$ ipython --no-banner

In [1]: import numpy as np

In [2]: np.set_printoptions(suppress=True, linewidth=140)

In [3]: rnd = lambda a: np.round(a, 2) + 0

In [4]: mat = np.loadtxt("out15.csv", delimiter=",")

In [5]: mat
Out[5]: 
array([[-3.31, -1.3 , -0.9 , -0.6 , -1.1 , -1.  , -0.6 ,  0.3 ,  1.8 ,  1.1 ],
       [-2.04,  1.6 , -0.6 , -1.1 ,  1.  ,  0.1 ,  1.7 ,  0.1 ,  1.  , -1.3 ],
       [ 0.97, -1.3 ,  0.3 ,  1.  , -0.3 , -2.2 ,  1.2 ,  1.2 ,  0.  , -0.5 ],
       [-4.78,  0.9 , -1.5 ,  0.3 , -0.3 , -0.2 , -1.1 ,  0.3 ,  0.6 , -0.3 ],
       [ 2.24, -0.1 ,  0.7 , -0.4 ,  1.1 ,  0.  , -0.8 ,  1.  ,  1.6 , -1.7 ],
       [ 0.99, -0.9 ,  0.4 ,  0.6 , -1.8 ,  1.9 ,  0.7 ,  0.2 , -1.4 , -0.7 ],
       [-5.17, -0.1 , -1.7 , -0.2 ,  1.3 ,  0.5 , -0.5 ,  0.3 , -1.1 , -0.9 ],
       [ 0.65,  0.6 ,  0.3 ,  0.4 , -1.  ,  0.8 , -1.1 , -0.1 ,  1.4 ,  0.9 ],
       [-3.83, -0.8 , -1.3 , -1.2 , -0.1 ,  1.5 ,  0.3 , -0.9 ,  0.4 ,  0.1 ],
       [ 1.58, -2.  ,  0.4 , -1.3 , -0.5 , -0.7 , -0.8 , -0.7 , -0.5 ,  0.8 ],
       [-0.01,  0.5 ,  0.  , -0.5 ,  0.1 ,  0.7 , -2.5 ,  0.3 , -1.2 , -0.3 ],
       [ 4.6 ,  1.1 ,  1.6 ,  0.2 , -2.5 , -0.4 , -0.5 ,  1.6 ,  1.7 ,  0.2 ],
       [ 5.35,  0.8 ,  1.7 , -0.2 , -0.9 , -2.1 , -0.2 ,  0.6 , -0.5 ,  1.9 ],
       [-2.49, -0.1 , -0.8 ,  0.4 , -0.2 , -0.4 ,  1.6 , -1.9 ,  0.6 ,  0.2 ],
       [ 3.04,  0.5 ,  1.  ,  0.7 , -2.1 , -0.2 , -1.3 ,  0.7 , -0.3 , -0.6 ],
       [ 2.85,  0.5 ,  0.9 ,  0.8 ,  0.8 , -1.2 , -1.3 , -1.9 ,  1.5 ,  0.1 ],
       [ 0.54, -0.9 ,  0.2 ,  0.4 , -1.7 ,  0.1 , -0.5 , -1.9 ,  0.  , -0.3 ],
       [-2.42,  0.  , -0.7 ,  0.3 ,  0.9 ,  0.4 ,  0.9 , -0.9 , -0.1 ,  0.  ],
       [-0.16, -0.1 , -0.1 , -1.6 ,  0.7 ,  0.8 , -0.1 , -2.8 ,  0.  ,  1.  ],
       [-7.27,  0.1 , -2.6 , -1.5 ,  0.4 ,  0.4 ,  0.5 ,  1.4 , -0.6 ,  1.2 ],
       [ 2.07,  0.3 ,  0.6 , -0.8 ,  1.2 , -0.8 , -1.3 ,  0.1 ,  0.4 ,  0.5 ],
       [-1.84, -1.2 , -0.7 , -0.2 , -0.2 ,  1.2 , -0.3 , -0.6 ,  0.4 ,  0.2 ],
       [-2.28, -0.3 , -1.  ,  0.8 ,  1.1 , -0.2 , -0.6 , -0.7 , -1.8 ,  0.3 ],
       [-4.48, -0.6 , -1.4 ,  1.5 ,  0.3 , -0.3 , -0.6 ,  1.5 , -1.7 ,  0.1 ],
       [-0.07,  3.3 ,  0.1 , -0.2 , -0.7 ,  0.3 ,  1.7 ,  1.6 ,  1.  , -0.2 ],
       [ 1.88, -0.7 ,  0.6 , -0.1 , -1.6 ,  1.8 ,  0.2 ,  1.4 ,  0.3 , -1.  ],
       [-0.42, -0.4 , -0.1 , -0.1 ,  1.2 ,  1.6 , -1.2 ,  0.3 ,  1.4 ,  0.8 ],
       [ 0.21,  0.3 ,  0.1 , -0.2 ,  0.2 ,  0.6 ,  0.5 ,  0.5 ,  0.7 , -0.3 ],
       [-1.05, -1.1 , -0.3 ,  1.5 , -0.1 ,  1.4 , -1.2 ,  0.8 ,  0.7 ,  0.1 ],
       [ 0.68, -0.2 ,  0.2 ,  1.7 , -0.5 , -1.7 ,  1.4 , -0.5 ,  0.7 , -1.8 ],
       [-3.71,  2.3 , -1.1 ,  0.  ,  0.6 ,  0.2 ,  0.1 , -1.3 , -0.1 , -0.7 ],
       [-2.68, -0.8 , -0.7 ,  0.3 ,  0.3 ,  0.  , -1.  ,  0.7 ,  0.4 , -2.8 ],
       [-0.04, -0.6 ,  0.1 , -0.5 , -1.2 ,  0.4 ,  0.  , -2.3 ,  1.4 , -1.1 ],
       [ 1.09, -1.1 ,  0.4 ,  0.3 ,  0.  ,  3.4 , -0.2 , -0.5 ,  1.9 ,  1.3 ],
       [-2.32,  1.7 , -0.9 , -0.4 ,  0.1 ,  0.1 , -0.3 ,  0.1 ,  1.6 ,  0.8 ],
       [ 0.77, -1.3 ,  0.2 ,  0.3 ,  1.1 , -1.1 , -1.4 ,  0.4 , -0.9 ,  0.5 ],
       [ 1.93, -0.8 ,  0.6 ,  2.  , -1.2 ,  0.9 ,  1.2 ,  1.  , -0.5 , -0.9 ],
       [-2.94, -0.1 , -1.1 ,  0.1 ,  0.7 ,  0.7 , -0.8 , -0.9 ,  2.  , -0.8 ]])

In [6]: cen = mat - mat.mean(axis=0)

In [7]: left, sv, VT = np.linalg.svd(cen, full_matrices=False)

In [8]: rnd(sv ** 2 / (sv ** 2).sum())
Out[8]: array([0.52, 0.09, 0.09, 0.08, 0.07, 0.05, 0.04, 0.03, 0.03, 0.  ])

In [9]: rnd(sv)
Out[9]: array([18.2 ,  7.66,  7.36,  7.01,  6.47,  5.69,  5.2 ,  4.64,  4.15,  0.48])

In [10]: np.abs(VT[0]).argmax()
Out[10]: np.int64(0)

In [11]: (np.sign(left[:, 0]) == np.sign(left[0, 0])).astype(int)
Out[11]: array([1, 1, 0, 1, 0, 0, 1, 0, 1, 0, 0, 0, 0, 1, 0, 0, 0, 1, 0, 1, 0, 1, 1, 1, 0, 0, 1, 0, 1, 0, 1, 1, 0, 0, 1, 0, 0, 1])

In [12]: rnd(np.abs(VT[-1]))
Out[12]: array([0.31, 0.01, 0.95, 0.01, 0.03, 0.01, 0.01, 0.  , 0.02, 0.02])

In [13]: other = np.c_[mat[:, :3] @ np.array([[2, -2, -2], [-2, 0, 2], [2, 1, 1]]), np.array([3, 0, 2, -1, 2, -1, 1, -3, 0, -3, 1, 3, 2, 2, 3, 2, 1, 1, 1, 1, 0, -3, -3, -1, -3, 0, 3, -3, 2, 1, -3, 2, -3, -1, 0, 1, 0, -1])]

In [14]: rnd(other)
Out[14]: 
array([[ -5.82,   5.72,   3.12,   3.  ],
       [ -8.48,   3.48,   6.68,   0.  ],
       [  5.14,  -1.64,  -4.24,   2.  ],
       [-14.36,   8.06,   9.86,  -1.  ],
       [  6.08,  -3.78,  -3.98,   2.  ],
       [  4.58,  -1.58,  -3.38,  -1.  ],
       [-13.54,   8.64,   8.44,   1.  ],
       [  0.7 ,  -1.  ,   0.2 ,  -3.  ],
       [ -8.66,   6.36,   4.76,   0.  ],
       [  7.96,  -2.76,  -6.76,  -3.  ],
       [ -1.02,   0.02,   1.02,   1.  ],
       [ 10.2 ,  -7.6 ,  -5.4 ,   3.  ],
       [ 12.5 ,  -9.  ,  -7.4 ,   2.  ],
       [ -6.38,   4.18,   3.98,   2.  ],
       [  7.08,  -5.08,  -4.08,   3.  ],
       [  6.5 ,  -4.8 ,  -3.8 ,   2.  ],
       [  3.28,  -0.88,  -2.68,   1.  ],
       [ -6.24,   4.14,   4.14,   1.  ],
       [ -0.32,   0.22,   0.02,   1.  ],
       [-19.94,  11.94,  12.14,   1.  ],
       [  4.74,  -3.54,  -2.94,   0.  ],
       [ -2.68,   2.98,   0.58,  -3.  ],
       [ -5.96,   3.56,   2.96,  -3.  ],
       [-10.56,   7.56,   6.36,  -1.  ],
       [ -6.54,   0.24,   6.84,  -3.  ],
       [  6.36,  -3.16,  -4.56,   0.  ],
       [ -0.24,   0.74,  -0.06,   3.  ],
       [  0.02,  -0.32,   0.28,  -3.  ],
       [ -0.5 ,   1.8 ,  -0.4 ,   2.  ],
       [  2.16,  -1.16,  -1.56,   1.  ],
       [-14.22,   6.32,  10.92,  -3.  ],
       [ -5.16,   4.66,   3.06,   2.  ],
       [  1.32,   0.18,  -1.02,  -3.  ],
       [  5.18,  -1.78,  -3.98,  -1.  ],
       [ -9.84,   3.74,   7.14,   0.  ],
       [  4.54,  -1.34,  -3.94,   1.  ],
       [  6.66,  -3.26,  -4.86,   0.  ],
       [ -7.88,   4.78,   4.58,  -1.  ]])

In [15]: np.linalg.matrix_rank(np.c_[mat, other])
Out[15]: np.int64(11)

In [16]: rnd(np.linalg.norm(other - mat @ np.linalg.lstsq(mat, other)[0], axis=0))
Out[16]: array([ 0.  ,  0.  ,  0.  , 10.67])

In [17]: np.linalg.matrix_rank(other)
Out[17]: np.int64(4)
